In [1]: import numpy as np

In [2]: from numpy import linalg as LA

In [3]: np.set_printoptions(precision=2, suppress=True, linewidth=160)

In [4]: K = np.load("x.npy")

In [5]: print(K)
[[ 1  0  0  0  0  0]
 [ 3 -1  0  0  0  0]
 [ 5 -3  0  0  0  0]
 [ 0  0  1  0  0  0]
 [ 0  0  3 -1  0  0]
 [ 0  0  5 -3  0  0]
 [ 0  0  0  0  1  0]
 [ 0  0  0  0  3 -1]
 [ 0  0  0  0  5 -3]]

In [6]: x0 = np.array([0, 2, 2, -3, 0, -1])

In [7]: rhs = K @ x0

In [8]: print(np.round(LA.lstsq(K, rhs)[0], 2) + 0)
[ 0.  2.  2. -3.  0. -1.]

In [9]: rng = np.random.default_rng(68085)

In [10]: rhs = rhs + 0.1 * rng.normal(size=9)

In [11]: print(rhs)
[ 0.09 -1.75 -5.99  1.97  8.91 19.17 -0.14  0.9   2.98]

In [12]: b, *_ = LA.lstsq(K, rhs)

In [13]: print(b)
[ 0.15  2.24  1.92 -3.18 -0.1  -1.16]

In [14]: print(b.round())
[ 0.  2.  2. -3. -0. -1.]

In [15]: q, R = LA.qr(K)

In [16]: print(q.shape, R.shape)
(9, 6) (6, 6)

In [17]: print(q.round(2) + 0)
[[-0.17 -0.6   0.    0.    0.    0.  ]
 [-0.51 -0.63  0.    0.    0.    0.  ]
 [-0.85  0.5   0.    0.    0.    0.  ]
 [ 0.    0.   -0.17 -0.6   0.    0.  ]
 [ 0.    0.   -0.51 -0.63  0.    0.  ]
 [ 0.    0.   -0.85  0.5   0.    0.  ]
 [ 0.    0.    0.    0.   -0.17 -0.6 ]
 [ 0.    0.    0.    0.   -0.51 -0.63]
 [ 0.    0.    0.    0.   -0.85  0.5 ]]

In [18]: print(np.allclose(R.T @ R, K.T @ K))
True

In [19]: print(np.round(abs(R[0, 0]), 2), round(float(LA.norm(K[:, 0])), 2))
5.92 5.92

In [20]: print(np.abs(np.diag(R)))
[5.92 0.86 5.92 0.86 5.92 0.86]

In [21]: z = rng.permutation(6)

In [22]: M2 = K[:, z] * rng.choice([-1, 1], 6)

In [23]: print(M2)
[[ 0  0  0  0  0 -1]
 [ 0  0  0  1  0 -3]
 [ 0  0  0  3  0 -5]
 [ 0  0 -1  0  0  0]
 [ 0  0 -3  0  1  0]
 [ 0  0 -5  0  3  0]
 [ 0  1  0  0  0  0]
 [-1  3  0  0  0  0]
 [-3  5  0  0  0  0]]

In [24]: Uu, _, Vt = LA.svd(K.T @ M2)

In [25]: print(np.round(LA.lstsq(K, M2)[0], 2) + 0)
[[ 0.  0.  0.  0.  0. -1.]
 [ 0.  0.  0. -1.  0.  0.]
 [ 0.  0. -1.  0.  0.  0.]
 [ 0.  0.  0.  0. -1.  0.]
 [ 0.  1.  0.  0.  0.  0.]
 [ 1.  0.  0.  0.  0.  0.]]

In [26]: M = np.load("data.npy")

In [27]: print(M)
[[1.   0.9  0.81 0.73 0.66 0.59 0.53 0.48 0.43 0.39]
 [0.9  1.   0.9  0.81 0.73 0.66 0.59 0.53 0.48 0.43]
 [0.81 0.9  1.   0.9  0.81 0.73 0.66 0.59 0.53 0.48]
 [0.73 0.81 0.9  1.   0.9  0.81 0.73 0.66 0.59 0.53]
 [0.66 0.73 0.81 0.9  1.   0.9  0.81 0.73 0.66 0.59]
 [0.59 0.66 0.73 0.81 0.9  1.   0.9  0.81 0.73 0.66]
 [0.53 0.59 0.66 0.73 0.81 0.9  1.   0.9  0.81 0.73]
 [0.48 0.53 0.59 0.66 0.73 0.81 0.9  1.   0.9  0.81]
 [0.43 0.48 0.53 0.59 0.66 0.73 0.81 0.9  1.   0.9 ]
 [0.39 0.43 0.48 0.53 0.59 0.66 0.73 0.81 0.9  1.  ]]

In [28]: # symmetric, so the eigenvalues are real

In [29]: x0 = np.array([-2, 3, -4, 2, -2, 4, 0, 5, -4, -2])

In [30]: rhs = M @ x0

In [31]: b, lr = np.zeros(10), 1 / LA.norm(M, 2) ** 2

In [32]: for i in range(60):
    ...:     b -= lr * M.T @ (M @ b - rhs)
    ...:     if i % 10 == 0: print(i, round(LA.norm(M @ b - rhs), 2))
    ...: 
0 1.93
10 1.85
20 1.79
30 1.73
40 1.67
50 1.62

In [33]: print(b)
[-0.27 -0.19 -0.07  0.14  0.32  0.45  0.41  0.21 -0.11 -0.29]

In [34]: u = np.array([3, -1, 3, -2, -3, -2, 2, -2, -2, 3])

In [35]: M2 = M + np.outer(u, np.eye(10)[5])

In [36]: print(LA.matrix_rank(M2 - M))
1

In [37]: ev, V = LA.eigh(M)

In [38]: x0 = np.array([1, 2, 2, 2, 2, 2, 0, 0, 1, 3])

In [39]: print(round(x0 @ M @ x0 / (x0 @ x0), 2), round(float(ev[0]), 2), round(ev[-1], 2))
5.28 0.06 7.31

In [40]: print(round(float(x0 @ M @ x0), 2))
163.8

In [41]: print(round(float(np.abs(M).sum(axis=1).max()), 2), np.round(np.abs(ev).max(), 2))
7.79 7.31

In [42]: print(V * np.maximum(ev, 0) @ V.T)
[[1.   0.9  0.81 0.73 0.66 0.59 0.53 0.48 0.43 0.39]
 [0.9  1.   0.9  0.81 0.73 0.66 0.59 0.53 0.48 0.43]
 [0.81 0.9  1.   0.9  0.81 0.73 0.66 0.59 0.53 0.48]
 [0.73 0.81 0.9  1.   0.9  0.81 0.73 0.66 0.59 0.53]
 [0.66 0.73 0.81 0.9  1.   0.9  0.81 0.73 0.66 0.59]
 [0.59 0.66 0.73 0.81 0.9  1.   0.9  0.81 0.73 0.66]
 [0.53 0.59 0.66 0.73 0.81 0.9  1.   0.9  0.81 0.73]
 [0.48 0.53 0.59 0.66 0.73 0.81 0.9  1.   0.9  0.81]
 [0.43 0.48 0.53 0.59 0.66 0.73 0.81 0.9  1.   0.9 ]
 [0.39 0.43 0.48 0.53 0.59 0.66 0.73 0.81 0.9  1.  ]]

In [43]: print(LA.eigvalsh(M[1:, 1:]))
[0.06 0.06 0.07 0.09 0.13 0.2  0.4  1.22 6.78]

In [44]: x0 = np.array([1, 2, 2, -2, 0, -3, -1, 3, 2, 0])

In [45]: rhs = M @ x0

In [46]: print(rhs)
[2.96 3.06 2.79 2.15 1.94 1.74 2.19 2.87 2.97 2.67]

In [47]: print(np.round(LA.solve(M.T, M[8]), 2) + 0)
[0. 0. 0. 0. 0. 0. 0. 0. 1. 0.]

In [48]: print(np.round(LA.solve(M, 2 * rhs), 2) + 0)
[ 2.  4.  4. -4.  0. -6. -2.  6.  4.  0.]

In [49]: z = rng.permutation(10)

In [50]: print(z)
[6 9 5 0 3 7 8 4 2 1]

In [51]: M2 = M[z][:, z]

In [52]: print(np.trace(M2))
10.0

In [53]: print(np.allclose(M2, M))
False

In [54]: E = np.load("out2.npy")

In [55]: print(E)
[[1 1 1 1 0]
 [2 0 0 2 1]
 [1 0 2 2 0]
 [0 0 0 1 0]
 [0 2 2 2 1]
 [2 0 2 1 0]
 [0 0 1 2 1]
 [2 0 2 1 0]
 [2 0 0 0 0]
 [1 0 0 1 2]]

In [56]: def softmax(z):
    ...:     e = np.exp(z - z.max(axis=-1, keepdims=True))
    ...:     return e / e.sum(axis=-1, keepdims=True)
    ...: 

In [57]: print(np.round(softmax(K[2] + 5), 2) + 0)
[0.97 0.   0.01 0.01 0.01 0.01]

In [58]: print(np.round(softmax(K[2]), 2) + 0)
[0.97 0.   0.01 0.01 0.01 0.01]

In [59]: print(np.round(softmax(10 * K[2]), 2) + 0)
[1. 0. 0. 0. 0. 0.]

In [60]: scores = K @ K.T / np.sqrt(6)

In [61]: print(np.round(softmax(scores), 2) + 0)
[[0.08 0.18 0.41 0.05 0.05 0.05 0.05 0.05 0.05]
 [0.   0.04 0.96 0.   0.   0.   0.   0.   0.  ]
 [0.   0.   1.   0.   0.   0.   0.   0.   0.  ]
 [0.05 0.05 0.05 0.08 0.18 0.41 0.05 0.05 0.05]
 [0.   0.   0.   0.   0.04 0.96 0.   0.   0.  ]
 [0.   0.   0.   0.   0.   1.   0.   0.   0.  ]
 [0.05 0.05 0.05 0.05 0.05 0.05 0.08 0.18 0.41]
 [0.   0.   0.   0.   0.   0.   0.   0.04 0.96]
 [0.   0.   0.   0.   0.   0.   0.   0.   1.  ]]

In [62]: print(np.round(softmax(scores + np.triu(np.full(scores.shape, -np.inf), 1)), 2) + 0)
[[1.   0.   0.   0.   0.   0.   0.   0.   0.  ]
 [0.05 0.95 0.   0.   0.   0.   0.   0.   0.  ]
 [0.   0.   1.   0.   0.   0.   0.   0.   0.  ]
 [0.22 0.22 0.22 0.33 0.   0.   0.   0.   0.  ]
 [0.02 0.02 0.02 0.05 0.9  0.   0.   0.   0.  ]
 [0.   0.   0.   0.   0.   1.   0.   0.   0.  ]
 [0.13 0.13 0.13 0.13 0.13 0.13 0.2  0.   0.  ]
 [0.01 0.01 0.01 0.01 0.01 0.01 0.05 0.86 0.  ]
 [0.   0.   0.   0.   0.   0.   0.   0.   1.  ]]

In [63]: print(np.round(softmax(scores)[2] @ K, 2) + 0)
[ 5. -3.  0.  0.  0.  0.]

In [64]: M2 = E / LA.norm(E, axis=1, keepdims=True)

In [65]: gram = M2 @ M2.T

In [66]: print(gram[0])
[1.   0.67 0.83 0.5  0.83 0.83 0.61 0.83 0.5  0.41]

In [67]: print(gram)
[[1.   0.67 0.83 0.5  0.83 0.83 0.61 0.83 0.5  0.41]
 [0.67 1.   0.67 0.67 0.46 0.67 0.68 0.67 0.67 0.82]
 [0.83 0.67 1.   0.67 0.74 0.89 0.82 0.89 0.33 0.41]
 [0.5  0.67 0.67 1.   0.55 0.33 0.82 0.33 0.   0.41]
 [0.83 0.46 0.74 0.55 1.   0.55 0.79 0.55 0.   0.45]
 [0.83 0.67 0.89 0.33 0.55 1.   0.54 1.   0.67 0.41]
 [0.61 0.68 0.82 0.82 0.79 0.54 1.   0.54 0.   0.67]
 [0.83 0.67 0.89 0.33 0.55 1.   0.54 1.   0.67 0.41]
 [0.5  0.67 0.33 0.   0.   0.67 0.   0.67 1.   0.41]
 [0.41 0.82 0.41 0.41 0.45 0.41 0.67 0.41 0.41 1.  ]]

In [68]: print((gram - 2 * np.eye(10)).round(6).argmax(axis=1))
[2 9 5 6 0 7 2 5 1 1]

In [69]: x0 = np.array([1, -3, -2, 3, 3])

In [70]: rhs = E @ x0

In [71]: print(LA.solve(E.T @ E, E.T @ rhs))
[ 1. -3. -2.  3.  3.]

In [72]: print(np.round(LA.pinv(E) @ E, 2) + 0)
[[1. 0. 0. 0. 0.]
 [0. 1. 0. 0. 0.]
 [0. 0. 1. 0. 0.]
 [0. 0. 0. 1. 0.]
 [0. 0. 0. 0. 1.]]

In [73]: rhs = rhs + 0.1 * rng.normal(size=10)

In [74]: print(rhs)
[-1.   10.88  2.83  3.01 -0.99  0.9   6.83  0.94  1.95 10.19]

In [75]: b, *_ = LA.lstsq(E, rhs)

In [76]: print([round(float(LA.norm(LA.solve(E.T @ E + lam * np.eye(5), E.T @ rhs))), 2) for lam in (0, 1, 10, 100)])
[5.64, 4.86, 2.46, 0.58]

In [77]: print(np.round(LA.norm(rhs - E @ b), 2))
0.17

In [78]: print(np.round(E.T @ (rhs - E @ b), 2) + 0)
[0. 0. 0. 0. 0.]

In [79]: basis = E[[3, 1]].astype(float)

In [80]: for _ in range(6):
    ...:     z = LA.norm(E[:, None] - basis, axis=-1).argmin(axis=1)
    ...:     basis = np.array([E[z == j].mean(axis=0) for j in range(2)])
    ...: 

In [81]: print(z)
[0 1 0 0 0 1 0 1 1 1]

In [82]: print(basis[1] - basis[0])
[ 1.4 -0.6 -0.4 -0.6  0.2]

In [83]: print(np.bincount(z))
[5 5]

In [84]: print(np.abs(basis[1] - basis[0]).argmax())
0

In [85]: Xc = E - E.mean(axis=0)

In [86]: V = LA.svd(Xc)[2][:1]

In [87]: M2 = Xc - Xc @ V.T @ V

In [88]: print(LA.norm(M2, axis=1).round(6).argmax())
9

In [89]: print(np.cov(Xc @ V.T, rowvar=False))
1.2028964169544547

In [90]: print((Xc @ V.T).std(axis=0))
[1.04]

In [91]: A = np.loadtxt("m.csv", delimiter=",")

In [92]: print(A)
[[  8.   2.   0. -12.  10.  12.   0.]
 [-12.  -3.   0.  18. -15. -18.   0.]
 [ -4.  -1.   0.   6.  -5.  -6.   0.]
 [ -8.  -2.   0.  12. -10. -12.   0.]
 [  4.   1.   0.  -6.   5.   6.   0.]
 [ 12.   3.   0. -18.  15.  18.   0.]
 [  8.   2.   0. -12.  10.  12.   0.]]

In [93]: # column 6 repeats column 2

In [94]: print(np.allclose(A[:-1].T @ LA.lstsq(A[:-1].T, A[-1])[0], A[-1]))
True

In [95]: print(np.abs(np.diag(LA.qr(A)[1])) > 1e-9)
[ True False False False False False False]

In [96]: print(A @ LA.pinv(A) @ A)
[[  8.   2.   0. -12.  10.  12.   0.]
 [-12.  -3.   0.  18. -15. -18.   0.]
 [ -4.  -1.   0.   6.  -5.  -6.   0.]
 [ -8.  -2.   0.  12. -10. -12.   0.]
 [  4.   1.   0.  -6.   5.   6.   0.]
 [ 12.   3.   0. -18.  15.  18.   0.]
 [  8.   2.   0. -12.  10.  12.   0.]]

In [97]: Uu, sv, Vt = LA.svd(A)

In [98]: V = Vt[:(sv > 1e-8).sum()]

In [99]: x0 = A[6] + 2 * A[3] + rng.integers(2) * np.eye(7)[4]

In [100]: print(x0)
[ -8.  -2.   0.  12.  -9. -12.   0.]

In [101]: print(V.T @ V)
[[ 0.14  0.04  0.   -0.21  0.18  0.21  0.  ]
 [ 0.04  0.01  0.   -0.05  0.04  0.05  0.  ]
 [ 0.    0.    0.    0.    0.    0.    0.  ]
 [-0.21 -0.05  0.    0.32 -0.26 -0.32  0.  ]
 [ 0.18  0.04  0.   -0.26  0.22  0.26  0.  ]
 [ 0.21  0.05  0.   -0.32  0.26  0.32  0.  ]
 [ 0.    0.    0.    0.    0.    0.    0.  ]]

In [102]: mat = np.loadtxt("block3.csv", delimiter=",")

In [103]: print(mat)
[[-2. -2.  2. -2.  2. -2. -1.  1.]
 [ 1. -2.  1. -2.  2.  1. -1. -1.]
 [-2. -2.  0. -2. -2.  0. -1. -1.]
 [ 2. -1. -2.  0.  0.  2. -2.  1.]
 [ 0.  1.  1.  1.  0.  2. -2. -2.]
 [ 2.  1.  0. -2. -2.  0.  0. -2.]
 [-1. -1.  2. -1. -1. -1. -1. -1.]
 [ 2. -2. -2.  0.  0.  2. -2. -2.]]

In [104]: M2 = LA.inv(mat)

In [105]: print(np.round(LA.det(mat) * LA.det(M2), 2))
1.0

In [106]: print(round(float(LA.slogdet(mat)[0]), 2))
1.0

In [107]: print(np.round(mat @ M2, 2) + 0)
[[1. 0. 0. 0. 0. 0. 0. 0.]
 [0. 1. 0. 0. 0. 0. 0. 0.]
 [0. 0. 1. 0. 0. 0. 0. 0.]
 [0. 0. 0. 1. 0. 0. 0. 0.]
 [0. 0. 0. 0. 1. 0. 0. 0.]
 [0. 0. 0. 0. 0. 1. 0. 0.]
 [0. 0. 0. 0. 0. 0. 1. 0.]
 [0. 0. 0. 0. 0. 0. 0. 1.]]

In [108]: print((mat - mat.T) / 2)
[[ 0.  -1.5  2.  -2.   1.  -2.   0.  -0.5]
 [ 1.5  0.   1.5 -0.5  0.5  0.   0.   0.5]
 [-2.  -1.5  0.   0.  -1.5  0.  -1.5  0.5]
 [ 2.   0.5  0.   0.  -0.5  2.  -0.5  0.5]
 [-1.  -0.5  1.5  0.5  0.   2.  -0.5 -1. ]
 [ 2.   0.   0.  -2.  -2.   0.   0.5 -2. ]
 [ 0.   0.   1.5  0.5  0.5 -0.5  0.   0.5]
 [ 0.5 -0.5 -0.5 -0.5  1.   2.  -0.5  0. ]]

In [109]: print(round(float(np.abs(LA.eigvals(mat)).max()), 2))
3.72

In [110]: print(np.allclose(mat, mat.T))
False

In [111]: print(mat[3] @ mat[7])
16.0

In [112]: print(np.round(LA.norm(mat[3] - mat[7]), 2))
3.16

In [113]: print(np.round(LA.norm(mat, 2), 2))
7.19

In [114]: print(softmax(mat[3] + -1))
[0.37 0.02 0.01 0.05 0.05 0.37 0.01 0.14]

In [115]: scores = mat @ mat.T / np.sqrt(8)

In [116]: print(softmax(scores).round(6).argmax(axis=1))
[0 1 2 3 4 5 6 7]

In [117]: print(softmax(scores)[3] @ mat)
[ 1.98 -1.32 -1.96 -0.02  0.01  1.99 -1.99 -0.01]

In [118]: print(np.round(softmax(scores), 2) + 0)
[[0.99 0.   0.   0.   0.   0.   0.   0.  ]
 [0.07 0.82 0.01 0.01 0.01 0.   0.01 0.07]
 [0.03 0.01 0.9  0.   0.   0.01 0.05 0.01]
 [0.   0.01 0.   0.66 0.   0.   0.   0.33]
 [0.   0.01 0.   0.01 0.87 0.01 0.01 0.07]
 [0.   0.   0.01 0.   0.01 0.95 0.01 0.02]
 [0.27 0.03 0.27 0.   0.02 0.02 0.38 0.  ]
 [0.   0.01 0.   0.06 0.   0.   0.   0.93]]

In [119]: X = np.tril(np.array([[1, 0, 0, 3, 0],
     ...:     [0, 2, 0, 1, 3],
     ...:     [3, 0, 3, 2, 0],
     ...:     [1, 3, 0, 2, 2],
     ...:     [1, 0, 0, 1, 2]]), -1) + np.eye(5, dtype=int)

In [120]: print(X)
[[1 0 0 0 0]
 [0 1 0 0 0]
 [3 0 1 0 0]
 [1 3 0 1 0]
 [1 0 0 1 1]]

In [121]: M2 = X + rng.integers(-2, 3, (5, 3)) @ rng.integers(-2, 3, (3, 5))

In [122]: print(M2)
[[ 6 -4 -4 -4  3]
 [-8  3  5  4 -5]
 [ 5  2  0  0  1]
 [ 4  1 -2 -1  2]
 [ 4  4 -2  1  2]]

In [123]: print(LA.matrix_rank(M2 - X, tol=1e-8))
3

In [124]: print(np.abs(M2 - X).sum(axis=1))
[20 24  6 11 10]

In [125]: print(np.round(LA.svd(M2 - X, compute_uv=False), 2) + 0)
[15.57  6.14  0.9   0.    0.  ]

In [126]: u, v = M2[2], M2[4]

In [127]: print(u @ v)
30

In [128]: pr = (u @ v) / (u @ u) * u

In [129]: print(pr)
[5. 2. 0. 0. 1.]

In [130]: print(LA.matrix_rank(np.outer(u, v)))
1

In [131]: print(np.outer(u, v))
[[ 20  20 -10   5  10]
 [  8   8  -4   2   4]
 [  0   0   0   0   0]
 [  0   0   0   0   0]
 [  4   4  -2   1   2]]

In [132]: z = rng.permutation(5)

In [133]: print(z)
[4 2 3 0 1]

In [134]: M2 = X[z][:, z]

In [135]: print(np.diag(M2))
[1 1 1 1 1]

In [136]: print(np.trace(M2))
5

In [137]: print(np.sort(np.abs(LA.eigvals(M2))))
[1. 1. 1. 1. 1.]

In [138]: data = np.loadtxt("sample6.csv", delimiter=",")

In [139]: print(data)
[[ 1.  0.  0.  0.  0.  0.  0.]
 [ 3.  1.  0.  0.  0.  0.  0.]
 [ 2.  4.  1.  0.  0.  0.  0.]
 [-6. -5. -8.  1.  0.  0.  0.]
 [-7. -9.  0.  9.  1.  0.  0.]
 [-8.  3. -1. -3.  7.  1.  0.]
 [ 8.  5. -8. -8.  8.  4.  1.]]

In [140]: z = rng.permutation(7)

In [141]: print(z)
[1 3 4 2 5 6 0]

In [142]: M2 = data[z][:, z]

In [143]: print(np.sort(np.abs(LA.eigvals(M2))))
[1. 1. 1. 1. 1. 1. 1.]

In [144]: print(round(LA.det(M2), 2), np.round(LA.det(data[z]), 2))
1.0 1.0

In [145]: print(np.diag(M2))
[1. 1. 1. 1. 1. 1. 1.]

In [146]: print(np.trace(M2))
7.0
